% python3 -q
>>> import numpy as np
>>> from numpy import linalg as LA
>>> np.set_printoptions(precision=3, suppress=True, linewidth=100)
>>> arr = np.load("run13.npy")
>>> print(arr)
[[2 0 0 2 2 0 0 0 1 0 0]
 [0 0 2 0 0 0 0 0 0 0 0]
 [2 0 0 0 1 0 2 0 1 0 0]
 [0 0 0 0 0 0 0 0 0 0 0]
 [0 0 0 0 0 0 0 1 0 0 0]]
>>> print(arr.sum(axis=0))
[4 0 2 2 3 0 2 1 2 0 0]
>>> print(arr.shape)
(5, 11)
>>> print(np.diff(arr, axis=0))
[[-2  0  2 -2 -2  0  0  0 -1  0  0]
 [ 2  0 -2  0  1  0  2  0  1  0  0]
 [-2  0  0  0 -1  0 -2  0 -1  0  0]
 [ 0  0  0  0  0  0  0  1  0  0  0]]
>>> print(LA.svd(arr, compute_uv=False))
[4.32  2.084 2.    1.    0.   ]
>>> print(arr.mean(axis=0))
[0.8 0.  0.4 0.4 0.6 0.  0.4 0.2 0.4 0.  0. ]
>>> print(LA.matrix_rank(arr))
4
>>> print(arr - arr[0])
[[ 0  0  0  0  0  0  0  0  0  0  0]
 [-2  0  2 -2 -2  0  0  0 -1  0  0]
 [ 0  0  0 -2 -1  0  2  0  0  0  0]
 [-2  0  0 -2 -2  0  0  0 -1  0  0]
 [-2  0  0 -2 -2  0  0  1 -1  0  0]]
>>> print(np.unravel_index(np.abs(arr).argmax(), arr.shape))
(np.int64(0), np.int64(0))
>>> f = np.array([3, 4, 4, 1, 1])
>>> A = np.array([np.roll(f, i) for i in range(5)])
>>> print(A)
[[3 4 4 1 1]
 [1 3 4 4 1]
 [1 1 3 4 4]
 [4 1 1 3 4]
 [4 4 1 1 3]]
>>> other = A[0, 0] * A[1:] - np.outer(A[1:, 0], A[0])
>>> print(other)
[[  0   5   8  11   2]
 [  0  -1   5  11  11]
 [  0 -13 -13   5   8]
 [  0  -4 -13  -1   5]]
>>> print(np.flatnonzero(~other.round(6).any(axis=1)))
[]
>>> rng = np.random.default_rng(423329)
>>> lab = rng.permutation(5)
>>> other = A[:, lab] * rng.choice([-1, 1], 5)
>>> print(other)
[[ 1 -1  4 -3 -4]
 [ 4 -1  4 -1 -3]
 [ 4 -4  3 -1 -1]
 [ 3 -4  1 -4 -1]
 [ 1 -3  1 -4 -4]]
>>> Uu, _, Vt = LA.svd(A.T @ other)
>>> print(lab)
[3 4 2 0 1]
>>> print(np.round(Uu @ Vt, 3) + 0)
[[ 0.  0.  0. -1.  0.]
 [ 0.  0.  0.  0. -1.]
 [ 0.  0.  1.  0.  0.]
 [ 1.  0.  0.  0.  0.]
 [ 0. -1.  0.  0.  0.]]
>>> mat = np.load("x.npy")
>>> print(mat)
[[ 1 -1  1  1  2]
 [ 1 -1 -2 -1  2]
 [-1 -2  2 -2  1]
 [ 0  1  2 -2  2]
 [ 2  1 -2  1 -2]
 [ 1 -1 -2 -1  2]
 [-2  1  2  1 -1]
 [ 0  2  0  2  0]
 [ 1  1  0 -1  2]
 [-1  0 -1  1  0]
 [-2  0 -2 -1  0]
 [ 1 -2  1  2 -1]]
>>> cen = mat - mat.mean(axis=0)
>>> Uu, sig, Vt = LA.svd(cen, full_matrices=False)
>>> print(np.round((sig ** 2).sum() ** 2 / (sig ** 4).sum(), 3))
3.883
>>> print(LA.matrix_rank(cen))
5
>>> print(np.searchsorted(np.cumsum(sig ** 2) / (sig ** 2).sum(), 0.9) + 1)
4
>>> print(sig ** 2 / (sig ** 2).sum())
[0.349 0.294 0.169 0.135 0.053]
>>> Z = mat[[10, 5]].astype(float)
>>> for _ in range(7):
...     lab = LA.norm(mat[:, None] - Z, axis=-1).argmin(axis=1)
...     Z = np.array([mat[lab == j].mean(axis=0) for j in range(2)])
... 
>>> print(lab)
[1 1 1 1 0 1 0 0 1 0 0 0]
>>> print(np.abs(Z[1] - Z[0]).argmax())
4
>>> print(Z[1] - Z[0])
[ 0.833 -0.833  0.5   -2.     2.5  ]
>>> print(Z)
[[-0.333  0.333 -0.333  1.    -0.667]
 [ 0.5   -0.5    0.167 -1.     1.833]]
>>> print(np.bincount(lab))
[6 6]
>>> data = np.loadtxt("dump.csv", delimiter=",")
>>> print(data)
[[ -1.5  26.   -0.6   1.4   0.3  -0.9  -0.5  -1.1  -0.4   1.5]
 [  0.7   0.    0.2  -0.8   1.2   0.7  -0.5  -0.8  -1.8  -1.8]
 [ -1.4 -32.   -1.3   0.2   1.   -2.2   0.4  -0.4   1.6   0.5]
 [ -1.9  28.    2.9  -1.1  -1.   -1.7   0.1  -0.1   0.5  -1.6]
 [ -1.    8.    0.3   0.5   0.2   0.7   1.2  -2.3   0.5   0. ]
 [  1.    2.   -0.4  -0.3   1.5  -0.4  -0.3   1.7  -1.2   0.2]
 [  0.7   2.    0.5  -0.3   2.4  -1.7  -1.    0.5   0.6   1.6]
 [ -0.8 -18.   -0.5  -0.1  -1.9  -0.2   0.    0.3  -2.6   0.3]
 [ -0.6 -34.    1.2  -0.2  -0.4   1.1   1.   -1.   -0.5   1.8]
 [  1.    0.    1.4   1.3  -0.6   0.4   1.2   0.1   0.1   0.3]
 [  0.4   2.   -2.1  -0.4   1.4  -0.9  -0.9  -0.2  -0.7  -0.7]]
>>> theta = np.radians(120)
>>> R = np.eye(10)
>>> R[2, 2] = R[9, 9] = np.cos(theta)
>>> R[2, 9], R[9, 2] = -np.sin(theta), np.sin(theta)
>>> print(R)
[[ 1.     0.     0.     0.     0.     0.     0.     0.     0.     0.   ]
 [ 0.     1.     0.     0.     0.     0.     0.     0.     0.     0.   ]
 [ 0.     0.    -0.5    0.     0.     0.     0.     0.     0.    -0.866]
 [ 0.     0.     0.     1.     0.     0.     0.     0.     0.     0.   ]
 [ 0.     0.     0.     0.     1.     0.     0.     0.     0.     0.   ]
 [ 0.     0.     0.     0.     0.     1.     0.     0.     0.     0.   ]
 [ 0.     0.     0.     0.     0.     0.     1.     0.     0.     0.   ]
 [ 0.     0.     0.     0.     0.     0.     0.     1.     0.     0.   ]
 [ 0.     0.     0.     0.     0.     0.     0.     0.     1.     0.   ]
 [ 0.     0.     0.866  0.     0.     0.     0.     0.     0.    -0.5  ]]
>>> other = data @ R.T
>>> print(round(LA.det(R), 3), np.trace(R))
1.0 7.0
>>> print(np.allclose(LA.norm(data, axis=1), LA.norm(other, axis=1)))
True
>>> x0 = np.array([0, 2, 3, 3, 0, 1, 3, 0, 1, 3])
>>> print(R.T @ (R @ x0))
[0. 2. 3. 3. 0. 1. 3. 0. 1. 3.]
>>> F = np.abs(np.array([[1, 3, 2, 3, 1, 2, 3, 0, 3, 0, 0, 3],
...     [1, 2, 2, 0, 1, 0, 3, 1, 3, 1, 0, 1],
...     [1, 3, 2, 1, 2, 0, 0, 2, 3, 3, 0, 0],
...     [3, 2, 0, 2, 2, 1, 2, 3, 0, 3, 0, 3],
...     [3, 3, 1, 3, 3, 2, 3, 0, 0, 0, 2, 3],
...     [3, 3, 3, 1, 2, 1, 0, 0, 0, 2, 0, 1],
...     [0, 0, 2, 2, 2, 3, 0, 2, 2, 1, 1, 2],
...     [1, 0, 0, 3, 2, 3, 1, 3, 3, 1, 3, 1],
...     [1, 0, 2, 0, 3, 2, 2, 0, 1, 3, 2, 3],
...     [0, 3, 1, 2, 0, 2, 3, 0, 1, 0, 3, 1],
...     [3, 2, 3, 2, 1, 0, 1, 2, 2, 2, 2, 0],
...     [3, 2, 3, 1, 1, 3, 3, 1, 1, 1, 3, 0]])) + np.eye(12)
>>> F = F / F.sum(axis=1, keepdims=True)
>>> print(F)
[[0.091 0.136 0.091 0.136 0.045 0.091 0.136 0.    0.136 0.    0.    0.136]
 [0.062 0.188 0.125 0.    0.062 0.    0.188 0.062 0.188 0.062 0.    0.062]
 [0.056 0.167 0.167 0.056 0.111 0.    0.    0.111 0.167 0.167 0.    0.   ]
 [0.136 0.091 0.    0.136 0.091 0.045 0.091 0.136 0.    0.136 0.    0.136]
 [0.125 0.125 0.042 0.125 0.167 0.083 0.125 0.    0.    0.    0.083 0.125]
 [0.176 0.176 0.176 0.059 0.118 0.118 0.    0.    0.    0.118 0.    0.059]
 [0.    0.    0.111 0.111 0.111 0.167 0.056 0.111 0.111 0.056 0.056 0.111]
 [0.045 0.    0.    0.136 0.091 0.136 0.045 0.182 0.136 0.045 0.136 0.045]
 [0.05  0.    0.1   0.    0.15  0.1   0.1   0.    0.1   0.15  0.1   0.15 ]
 [0.    0.176 0.059 0.118 0.    0.118 0.176 0.    0.059 0.059 0.176 0.059]
 [0.143 0.095 0.143 0.095 0.048 0.    0.048 0.095 0.095 0.095 0.143 0.   ]
 [0.13  0.087 0.13  0.043 0.043 0.13  0.13  0.043 0.043 0.043 0.13  0.043]]
>>> W = np.array([[0, 1],
...     [0, 0],
...     [-2, 4],
...     [0, -5],
...     [3, 2],
...     [5, 3],
...     [3, -2],
...     [-1, 3],
...     [4, 1],
...     [-5, -5],
...     [0, -2],
...     [-3, 3]])
>>> c = np.array([2, 7])
>>> H = np.maximum(F @ W + c, 0)
>>> print((H > 0).mean(axis=0))
[1. 1.]
>>> print((H > 0).astype(int))
[[1 1]
 [1 1]
 [1 1]
 [1 1]
 [1 1]
 [1 1]
 [1 1]
 [1 1]
 [1 1]
 [1 1]
 [1 1]
 [1 1]]
>>> Z = np.array([[0, -2], [0, 0]])
>>> print(W @ Z)
[[  0   0]
 [  0   0]
 [  0   4]
 [  0   0]
 [  0  -6]
 [  0 -10]
 [  0  -6]
 [  0   2]
 [  0  -8]
 [  0  10]
 [  0   0]
 [  0   6]]
>>> print(H @ Z)
[[ 0.    -5.909]
 [ 0.    -5.375]
 [ 0.    -3.444]
 [ 0.    -3.091]
 [ 0.    -5.667]
 [ 0.    -3.647]
 [ 0.    -5.667]
 [ 0.    -6.182]
 [ 0.    -4.5  ]
 [ 0.    -5.529]
 [ 0.    -3.619]
 [ 0.    -5.391]]
>>> print(np.round(np.trace(F), 3))
1.448
>>> lab = rng.permutation(5)
>>> print(lab)
[0 2 1 3 4]
>>> other = A[lab][:, lab]
>>> print(np.diag(other))
[3 3 3 3 3]
>>> print(np.round(LA.det(other), 3), np.round(LA.det(A[lab]), 3))
403.0 -403.0
>>> print(other)
[[3 4 4 1 1]
 [1 3 1 4 4]
 [1 4 3 4 1]
 [4 1 1 3 4]
 [4 1 4 1 3]]
>>> theta = np.radians(76)
>>> R = np.eye(12)
>>> R[11, 11] = R[0, 0] = np.cos(theta)
>>> R[11, 0], R[0, 11] = -np.sin(theta), np.sin(theta)
>>> print(R)
[[ 0.242  0.     0.     0.     0.     0.     0.     0.     0.     0.     0.     0.97 ]
 [ 0.     1.     0.     0.     0.     0.     0.     0.     0.     0.     0.     0.   ]
 [ 0.     0.     1.     0.     0.     0.     0.     0.     0.     0.     0.     0.   ]
 [ 0.     0.     0.     1.     0.     0.     0.     0.     0.     0.     0.     0.   ]
 [ 0.     0.     0.     0.     1.     0.     0.     0.     0.     0.     0.     0.   ]
 [ 0.     0.     0.     0.     0.     1.     0.     0.     0.     0.     0.     0.   ]
 [ 0.     0.     0.     0.     0.     0.     1.     0.     0.     0.     0.     0.   ]
 [ 0.     0.     0.     0.     0.     0.     0.     1.     0.     0.     0.     0.   ]
 [ 0.     0.     0.     0.     0.     0.     0.     0.     1.     0.     0.     0.   ]
 [ 0.     0.     0.     0.     0.     0.     0.     0.     0.     1.     0.     0.   ]
 [ 0.     0.     0.     0.     0.     0.     0.     0.     0.     0.     1.     0.   ]
 [-0.97   0.     0.     0.     0.     0.     0.     0.     0.     0.     0.     0.242]]
>>> other = F @ R.T
>>> print(LA.svd(F, compute_uv=False), LA.svd(other, compute_uv=False))
[1.009 0.343 0.307 0.281 0.235 0.227 0.171 0.141 0.115 0.093 0.059 0.007] [1.009 0.343 0.307 0.281 0.235 0.227 0.171 0.141 0.115 0.093 0.059 0.007]
>>> print(round(LA.det(R), 3), round(np.trace(R), 3))
1.0 10.484
>>> print(np.allclose(F @ F.T, other @ other.T))
True
>>> other = R + rng.integers(-2, 3, (12, 1)) @ rng.integers(-2, 3, (1, 12))
>>> print(other)
[[ 2.242 -1.     0.     1.    -1.     1.    -2.    -2.     1.     1.     2.     0.97 ]
 [-4.     3.     0.    -2.     2.    -2.     4.     4.    -2.    -2.    -4.     0.   ]
 [ 0.     0.     1.     0.     0.     0.     0.     0.     0.     0.     0.     0.   ]
 [-2.     1.     0.     0.     1.    -1.     2.     2.    -1.    -1.    -2.     0.   ]
 [ 4.    -2.     0.     2.    -1.     2.    -4.    -4.     2.     2.     4.     0.   ]
 [ 2.    -1.     0.     1.    -1.     2.    -2.    -2.     1.     1.     2.     0.   ]
 [-4.     2.     0.    -2.     2.    -2.     5.     4.    -2.    -2.    -4.     0.   ]
 [-4.     2.     0.    -2.     2.    -2.     4.     5.    -2.    -2.    -4.     0.   ]
 [ 4.    -2.     0.     2.    -2.     2.    -4.    -4.     3.     2.     4.     0.   ]
 [ 0.     0.     0.     0.     0.     0.     0.     0.     0.     1.     0.     0.   ]
 [-4.     2.     0.    -2.     2.    -2.     4.     4.    -2.    -2.    -3.     0.   ]
 [ 1.03  -1.     0.     1.    -1.     1.    -2.    -2.     1.     1.     2.     0.242]]
>>> print(np.round(LA.svd(other - R, compute_uv=False), 3) + 0)
[24.819  0.     0.     0.     0.     0.     0.     0.     0.     0.     0.     0.   ]
>>> print(np.abs(other - R).sum(axis=1))
[14. 28.  0. 14. 28. 14. 28. 28. 28.  0. 28. 14.]
>>> print(other - R)
[[ 2. -1.  0.  1. -1.  1. -2. -2.  1.  1.  2.  0.]
 [-4.  2.  0. -2.  2. -2.  4.  4. -2. -2. -4.  0.]
 [ 0.  0.  0.  0.  0.  0.  0.  0.  0.  0.  0.  0.]
 [-2.  1.  0. -1.  1. -1.  2.  2. -1. -1. -2.  0.]
 [ 4. -2.  0.  2. -2.  2. -4. -4.  2.  2.  4.  0.]
 [ 2. -1.  0.  1. -1.  1. -2. -2.  1.  1.  2.  0.]
 [-4.  2.  0. -2.  2. -2.  4.  4. -2. -2. -4.  0.]
 [-4.  2.  0. -2.  2. -2.  4.  4. -2. -2. -4.  0.]
 [ 4. -2.  0.  2. -2.  2. -4. -4.  2.  2.  4.  0.]
 [ 0.  0.  0.  0.  0.  0.  0.  0.  0.  0.  0.  0.]
 [-4.  2.  0. -2.  2. -2.  4.  4. -2. -2. -4.  0.]
 [ 2. -1.  0.  1. -1.  1. -2. -2.  1.  1.  2.  0.]]
>>> m1 = np.load("layer2.npy")
>>> print(m1)
[[ 1 -1  1 -1 -1  1 -1  1]
 [ 1 -1  1 -1  1 -1  1 -1]
 [ 1  1  1  1 -1 -1 -1 -1]
 [ 1  1  1  1  1  1  1  1]]
>>> x0 = np.array([5, 2, 3, 3, 5, 4, 4, 3])
>>> a = np.maximum(m1 @ x0, 0)
>>> print(np.maximum(m1 @ (3 * x0), 0))
[ 3 15  0 87]
>>> print(m1.T @ a)
[35 23 35 23 33 25 33 25]
>>> print(np.tanh(m1 @ x0))
[ 0.762  1.    -0.995  1.   ]
>>> print(np.maximum(m1 @ x0, 0) - np.maximum(-m1 @ x0, 0))
[ 1  5 -3 29]
>>> print(np.flatnonzero(a > 1e-9))
[0 1 3]
